$ python -q
>>> import numpy as np
>>> np.set_printoptions(precision=2, suppress=True, linewidth=200, sign=" ")
>>> tidy = lambda a: np.round(a, 2) + 0
>>> rng = np.random.default_rng(2546)
>>> ang = rng.uniform(0, 2 * np.pi, 10)
>>> O, _ = np.linalg.qr(np.array([[-0.6, -0.8], [-1.6, -0.6], [0.3, -0.2], [-0.6, -0.2]]))
>>> arr = 3 * np.c_[np.cos(ang), np.sin(ang)] @ O.T
>>> tidy(arr)
array([[ 1.98,  2.11,  0.25,  0.74],
       [-0.93, -2.63,  0.52, -0.99],
       [-1.6 ,  1.83, -1.58,  0.78],
       [ 2.3 ,  1.75,  0.57,  0.58],
       [ 0.37, -2.54,  1.19, -1.01],
       [-2.68, -0.46, -1.27, -0.06],
       [ 2.64,  0.04,  1.42, -0.1 ],
       [-2.34, -1.69, -0.61, -0.56],
       [ 1.31,  2.52, -0.27,  0.93],
       [ 0.29,  2.66, -0.88,  1.03]])
>>> cen = arr - arr.mean(axis=0)
>>> U, sig, VT = np.linalg.svd(cen, full_matrices=False)
>>> (np.sign(U[:, 0]) == np.sign(U[0, 0])).astype(int)
array([ 1,  0,  1,  1,  0,  0,  1,  0,  1,  1])
>>> np.abs(U[:, 0]).argmax()
np.int64(7)
>>> tidy(VT[0] * np.sign(VT[0, np.abs(VT[0]).argmax()]))
array([ 0.59,  0.76,  0.03,  0.27])
>>> tidy(sig ** 2 / (sig ** 2).sum())
array([ 0.64,  0.36,  0.  ,  0.  ])
>>> tidy(cen.mean(axis=0))
array([ 0.,  0.,  0.,  0.])
>>> np.abs(VT[0]).argmax()
np.int64(1)
>>> w1 = np.array([[1, 2, 1, -2], [-2, -1, -3, 2], [2, 3, 1, -2], [-2, 1, -1, 2]])
>>> b = np.array([4, 5, -4, 1])
>>> H = np.maximum(arr @ w1 + b, 0)
>>> np.linalg.matrix_rank(H)
np.int64(4)
>>> C = np.array([[3, -1], [0, -3], [3, 1], [-2, 3]])
>>> w1 @ C
array([[ 10, -12],
       [-19,   8],
       [ 13, -16],
       [-13,   4]])
>>> U, sig, VT = np.linalg.svd(arr)
>>> V = VT[:(sig > 1e-8).sum()]
>>> vec = arr[9] + 3 * arr[8] + rng.integers(2) * np.eye(4)[0]
>>> print(tidy(vec))
[ 4.23 10.21 -1.7   3.81]
>>> np.allclose(V.T @ V @ vec, vec)
True
>>> tidy(np.diag(V.T @ V))
array([ 0.8 ,  0.79,  0.3 ,  0.12])
>>> tidy(np.linalg.norm(vec - V.T @ V @ vec))
np.float64(0.0)
>>> print(np.linalg.matrix_rank(arr, rtol=0.1))
2
>>> tidy(np.linalg.norm(arr, 2) / np.linalg.norm(arr))
np.float64(0.8)
>>> np.linalg.cond(arr) > 100
np.True_
>>> np.argsort(-np.linalg.norm(arr, axis=0).round(6), kind="stable")[:3]
array([ 1,  0,  2])
>>> M = np.load("arr.npy")
>>> M
array([[ 3,  0,  0,  0,  0,  0],
       [ 3, -2,  0,  0,  0,  0],
       [ 2, -2, -3,  0,  0,  0],
       [ 2,  3, -3, -2,  0,  0],
       [-2,  0, -3, -3, -2,  0],
       [-3, -1, -1, -2, -2, -2]])
>>> def softmax(z):
...     e = np.exp(z - z.max(axis=-1, keepdims=True))
...     return e / e.sum(axis=-1, keepdims=True)
... 
>>> tidy(softmax(M).sum(axis=1))
array([ 1.,  1.,  1.,  1.,  1.,  1.])
>>> print(tidy(softmax(M[3])))
[ 0.25  0.68  0.    0.    0.03  0.03]
>>> att = M @ M.T / np.sqrt(6)
>>> print(tidy(softmax(att)[3] @ M))
[ 1.99  2.99 -3.   -2.    0.    0.  ]
>>> X = np.load("run4.npy")
>>> X
array([[ 4.,  1.,  1.,  1.,  1.],
       [ 1.,  4.,  1.,  1.,  1.],
       [ 1.,  1.,  4.,  1.,  1.],
       [ 1.,  1.,  1.,  4.,  1.],
       [ 1.,  1.,  1.,  1.,  4.]])
>>> O = X.astype(float).copy()
>>> for j in range(5):
...     O[:, j] -= O[:, :j] @ (O[:, :j].T @ O[:, j])
...     O[:, j] /= np.linalg.norm(O[:, j])
... 
>>> tidy(O.T @ O)
array([[ 1.,  0.,  0.,  0.,  0.],
       [ 0.,  1.,  0.,  0.,  0.],
       [ 0.,  0.,  1.,  0.,  0.],
       [ 0.,  0.,  0.,  1.,  0.],
       [ 0.,  0.,  0.,  0.,  1.]])
>>> vec = np.ones(5)
>>> for _ in range(5):
...     vec = X @ vec
...     vec /= np.linalg.norm(vec)
...     print(round(vec @ X @ vec, 2))
... 
8.0
8.0
8.0
8.0
8.0
>>> tidy(np.linalg.eigvalsh(X)[-1])
np.float64(8.0)
>>> tidy(vec)
array([ 0.45,  0.45,  0.45,  0.45,  0.45])
>>> proj = np.triu(np.array([[3, 6, 3, 0, 1],
...     [4, 2, 5, 3, 9],
...     [6, 0, 1, 7, 8],
...     [2, 2, 1, 7, 0],
...     [7, 2, 8, 0, 4]]), 1) + np.eye(5)
>>> out = proj @ X @ np.linalg.inv(proj)
>>> tidy(np.linalg.det(out))
np.float64(648.0)
>>> vec = np.array([1, -1, -2, 0, 0])
>>> h1 = np.maximum(X @ vec, 0)
>>> print(np.maximum(X @ (3 * vec), 0))
[ 3.  0.  0.  0.  0.]
>>> print(X * (h1 > 1e-9)[:, None])
[[ 4.  1.  1.  1.  1.]
 [ 0.  0.  0.  0.  0.]
 [ 0.  0.  0.  0.  0.]
 [ 0.  0.  0.  0.  0.]
 [ 0.  0.  0.  0.  0.]]
>>> print(np.maximum(X @ vec, 0) - np.maximum(-X @ vec, 0))
[ 1. -5. -8. -2. -2.]
>>> h1
array([ 1.,  0.,  0.,  0.,  0.])
>>> np.flatnonzero(h1 > 1e-9)
array([ 0])
>>> A = np.loadtxt("x.csv", delimiter=",")
>>> A
array([[ 11.3 ,  -3.4 ,  -6.98, -25.39, -21.09],
       [  9.36,  -5.59,  -5.23, -25.15, -20.76],
       [ 10.82,  -4.27,  -4.54, -25.26, -20.61],
       [ 11.73,  -4.7 ,  -5.09, -23.71, -20.12],
       [  9.81,  -3.19,  -5.11, -25.46, -19.65],
       [ 10.64,  -5.35,  -4.35, -25.92, -18.8 ],
       [ 11.42,  -3.18,  -4.4 , -24.26, -18.75],
       [  8.37,  -6.51,  -4.64, -25.14, -19.25],
       [  9.35,  -5.22,  -4.27, -25.46, -19.54],
       [  9.64,  -4.13,  -3.91, -23.72, -19.48],
       [ 10.75,  -5.59,  -5.74, -23.67, -18.88],
       [  9.39,  -4.8 ,  -5.15, -26.56, -21.09],
       [  8.3 ,  -5.03,  -4.35, -24.67, -20.39],
       [  9.3 ,  -3.44,  -7.47, -25.56, -20.8 ],
       [ 10.94,  -5.46,  -4.83, -24.87, -20.03],
       [ 10.15,  -6.02,  -4.67, -24.79, -19.73],
       [ 10.76,  -6.3 ,  -4.7 , -24.7 , -19.32],
       [ 10.27,  -4.5 ,  -6.22, -23.84, -18.92],
       [ 10.24,  -6.68,  -6.44, -24.22, -19.42],
       [ 11.16,  -6.26,  -5.72, -24.15, -18.4 ],
       [  9.93,  -4.89,  -5.17, -24.34, -20.51],
       [ 11.14,  -5.03,  -4.38, -23.87, -19.89],
       [ 10.35,  -5.7 ,  -6.83, -25.55, -19.64],
       [  9.92,  -6.14,  -3.47, -25.33, -18.1 ],
       [  8.21,  -3.65,  -4.75, -26.02, -20.48],
       [  8.33,  -4.39,  -4.81, -23.35, -19.47],
       [  9.88,  -6.33,  -4.07, -24.63, -19.52],
       [  8.33,  -4.67,  -5.31, -25.86, -18.65]])
>>> cen = (A - A.mean(axis=0)) / A.std(axis=0)
>>> np.argwhere(np.abs(cen) > 2)
array([[ 11,   3],
       [ 13,   2]])
>>> b = np.linalg.lstsq(np.delete(cen, 0, axis=1), cen[:, 0])[0]
>>> print(tidy(1 - np.var(cen[:, 0] - np.delete(cen, 0, axis=1) @ b)))
0.13
>>> print(np.abs(b).argmax())
2
>>> f = np.array([-1, 5, 1, -4, 3])
>>> W0 = f[np.abs(np.subtract.outer(np.arange(5), np.arange(5)))]
>>> W0
array([[-1,  5,  1, -4,  3],
       [ 5, -1,  5,  1, -4],
       [ 1,  5, -1,  5,  1],
       [-4,  1,  5, -1,  5],
       [ 3, -4,  1,  5, -1]])
>>> vals, V = np.linalg.eigh(W0)
>>> tidy(V @ np.diag(vals) @ V.T)
array([[-1.,  5.,  1., -4.,  3.],
       [ 5., -1.,  5.,  1., -4.],
       [ 1.,  5., -1.,  5.,  1.],
       [-4.,  1.,  5., -1.,  5.],
       [ 3., -4.,  1.,  5., -1.]])
>>> tidy(vals)
array([-12.06,  -7.6 ,   1.45,   6.06,   7.15])
>>> tidy(vals.sum()), np.trace(W0)
(np.float64(-5.0), np.int64(-5))
>>> print(tidy(np.linalg.svd(W0, compute_uv=False)))
[ 12.06   7.6    7.15   6.06   1.45]
>>> tidy(V.T @ V)
array([[ 1.,  0.,  0.,  0.,  0.],
       [ 0.,  1.,  0.,  0.,  0.],
       [ 0.,  0.,  1.,  0.,  0.],
       [ 0.,  0.,  0.,  1.,  0.],
       [ 0.,  0.,  0.,  0.,  1.]])
>>> out = W0 / np.linalg.norm(W0, axis=1, keepdims=True)
>>> C2 = out @ out.T
>>> (C2 - 2 * np.eye(5)).round(6).argmax(axis=1)
array([ 3,  4,  0,  0,  1])
>>> print(tidy(C2))
[[ 1.   -0.35  0.11  0.55 -0.87]
 [-0.35  1.   -0.07 -0.25  0.55]
 [ 0.11 -0.07  1.   -0.07  0.11]
 [ 0.55 -0.25 -0.07  1.   -0.35]
 [-0.87  0.55  0.11 -0.35  1.  ]]
>>> print(np.argwhere(np.triu(np.abs(C2) > 0.95, 1)))
[]
>>> f = np.array([-1, 3])
>>> print(np.array([np.convolve(row, f, "same") for row in W0]))
[[  1  -8  14   7 -15]
 [ -5  16  -8  14   7]
 [ -1  -2  16  -8  14]
 [  4 -13  -2  16  -8]
 [ -3  13 -13  -2  16]]
>>> np.polyval(f, W0[4])
array([ 0,  7,  2, -2,  4])
>>> O = W0.astype(float).copy()
>>> for j in range(5):
...     O[:, j] -= O[:, :j] @ (O[:, :j].T @ O[:, j])
...     O[:, j] /= np.linalg.norm(O[:, j])
... 
>>> print(tidy(O.T @ O))
[[ 1.  0.  0.  0.  0.]
 [ 0.  1.  0.  0.  0.]
 [ 0.  0.  1.  0.  0.]
 [ 0.  0.  0.  1.  0.]
 [ 0.  0.  0.  0.  1.]]
>>> O, R = np.linalg.qr(W0)
>>> np.allclose(R.T @ R, W0.T @ W0)
True
>>> O.shape, R.shape
((5, 5), (5, 5))
>>> tidy(np.abs(np.diag(R)))
array([ 7.21,  7.71,  7.23,  6.76,  2.12])
>>> tidy(np.trace(O @ O.T))
np.float64(5.0)
>>> tidy(abs(R[0, 0])), tidy(np.linalg.norm(W0[:, 0]))
(np.float64(7.21), np.float64(7.21))
>>> data = np.load("w.npy")
>>> tidy(data)
array([[-1.69, -5.26,  1.06, -2.75, -1.56, -2.31],
       [-5.26, -0.84,  0.74, -0.32,  2.29,  2.53],
       [ 1.06,  0.74,  3.15, -3.55, -0.6 ,  0.31],
       [-2.75, -0.32, -3.55,  1.65,  0.41, -5.13],
       [-1.56,  2.29, -0.6 ,  0.41,  1.44,  0.6 ],
       [-2.31,  2.53,  0.31, -5.13,  0.6 , -1.71]])
>>> T = np.stack([data, -1 * data, data[::-1]])
>>> tidy(np.linalg.norm(T, axis=(1, 2)))
array([ 14.63,  14.63,  14.63])
>>> T.shape
(3, 6, 6)
>>> print(np.linalg.matrix_rank(T))
[ 5  5  5]
>>> tidy(np.einsum("bij,cij->bc", T, T))
array([[ 214.  , -214.  ,   -6.95],
       [-214.  ,  214.  ,    6.95],
       [  -6.95,    6.95,  214.  ]])
>>> U, sig, VT = np.linalg.svd(data)
>>> V = VT[:(sig > 1e-8).sum()]
>>> vec = data[3] + -3 * data[4] + rng.integers(2) * np.eye(6)[1]
>>> tidy(vec)
array([ 1.94, -7.2 , -1.76,  0.41, -3.91, -6.93])
>>> tidy(V.T @ V)
array([[ 0.87,  0.09,  0.02,  0.06, -0.32,  0.04],
       [ 0.09,  0.93, -0.02, -0.04,  0.22, -0.03],
       [ 0.02, -0.02,  1.  , -0.01,  0.05, -0.01],
       [ 0.06, -0.04, -0.01,  0.98,  0.13, -0.02],
       [-0.32,  0.22,  0.05,  0.13,  0.24,  0.1 ],
       [ 0.04, -0.03, -0.01, -0.02,  0.1 ,  0.99]])
>>> tidy(np.diag(V.T @ V))
array([ 0.87,  0.93,  1.  ,  0.98,  0.24,  0.99])
>>> vals, V = np.linalg.eigh(data)
>>> np.unique(vals.round(6) + 0, return_counts=True)[1]
array([ 1,  1,  1,  1,  1,  1])
>>> tidy(np.linalg.svd(data, compute_uv=False))
array([ 8.,  8.,  7.,  6.,  1.,  0.])
>>> (vals > 1e-8).sum(), (vals < -1e-8).sum()
(np.int64(3), np.int64(2))
>>> tidy(np.linalg.eigvalsh(data @ data))
array([  0.,   1.,  36.,  49.,  64.,  64.])
>>> [round(float(np.linalg.det(data[:i, :i])), 2) + 0 for i in range(1, 7)]
[-1.69, -26.22, -89.1, 247.29, 37.4, 0.0]
>>> F = np.loadtxt("m.csv", delimiter=",")
>>> F
array([[-6.,  0.,  0.,  0., -5., -3.],
       [ 0.,  0.,  0.,  0.,  0.,  0.],
       [ 0.,  0.,  0., -7.,  0., -7.],
       [ 0.,  0.,  0., -5.,  0.,  0.]])
>>> C2 = F.T @ F
>>> print(tidy(np.linalg.eigvalsh(C2)[::-1]))
[ 119.78   63.37    9.84    0.      0.      0.  ]
>>> np.linalg.matrix_rank(C2)
np.int64(3)
>>> tidy(np.trace(np.linalg.pinv(F) @ F))
np.float64(3.0)
>>> out = np.array([[-1, -2], [3, -3], [-3, -1], [-2, -3], [3, 3], [-3, 3]])
>>> print(np.einsum("ij->j", F))
[ -6.   0.   0. -12.  -5. -10.]
>>> np.linalg.matrix_rank(F @ out)
np.int64(2)
>>> K = np.load("out13.npy")
>>> K
array([[ 0.96,  1.  ,  0.49],
       [-0.4 , -0.88, -0.12],
       [-0.45, -0.92, -0.14],
       [ 0.  ,  0.  ,  0.  ],
       [ 0.4 ,  0.88,  0.12],
       [-0.92, -1.  , -0.43],
       [-0.34, -0.82, -0.1 ],
       [ 0.07,  0.23,  0.02],
       [ 0.21,  0.6 ,  0.06],
       [-0.9 , -1.  , -0.4 ],
       [ 0.81,  1.  ,  0.31]])
>>> out = np.c_[K[:, :2] @ np.array([[1, 1], [2, 0]]), np.array([-5, -7, -4, -1, -5, 9, 3, 6, 3, 9, -1])]
>>> out
array([[ 2.96,  0.96, -5.  ],
       [-2.16, -0.4 , -7.  ],
       [-2.29, -0.45, -4.  ],
       [ 0.  ,  0.  , -1.  ],
       [ 2.16,  0.4 , -5.  ],
       [-2.92, -0.92,  9.  ],
       [-1.98, -0.34,  3.  ],
       [ 0.53,  0.07,  6.  ],
       [ 1.41,  0.21,  3.  ],
       [-2.9 , -0.9 ,  9.  ],
       [ 2.81,  0.81, -1.  ]])
>>> tidy(np.linalg.norm(np.linalg.qr(K)[0].T @ out, axis=0) ** 2 / ((out ** 2).sum(axis=0) + 1e-12))
array([ 1.  ,  1.  ,  0.51])
>>> tidy(np.linalg.norm(out - K @ np.linalg.lstsq(K, out)[0], axis=0))
array([  0.  ,   0.  ,  12.82])
>>> np.linalg.matrix_rank(np.c_[K, out])
np.int64(4)
>>> np.linalg.matrix_rank(out)
np.int64(3)
>>> print(tidy(np.linalg.lstsq(K, out[:, 0])[0]))
[ 1.  2.  0.]
>>> cen = out - out.mean(axis=0)
>>> U, sig, VT = np.linalg.svd(cen, full_matrices=False)
>>> (np.sign(U[:, 0]) == np.sign(U[0, 0])).astype(int)
array([ 1,  1,  1,  1,  1,  0,  0,  0,  0,  0,  1])
>>> tidy((sig ** 2).sum() ** 2 / (sig ** 4).sum())
np.float64(1.27)
>>> tidy(np.abs(VT[-1]))
array([ 0.24,  0.97,  0.02])
>>> tidy(sig)
array([ 18.44,   6.8 ,   0.35])
>>> tidy(cen.mean(axis=0))
array([ 0.,  0.,  0.])
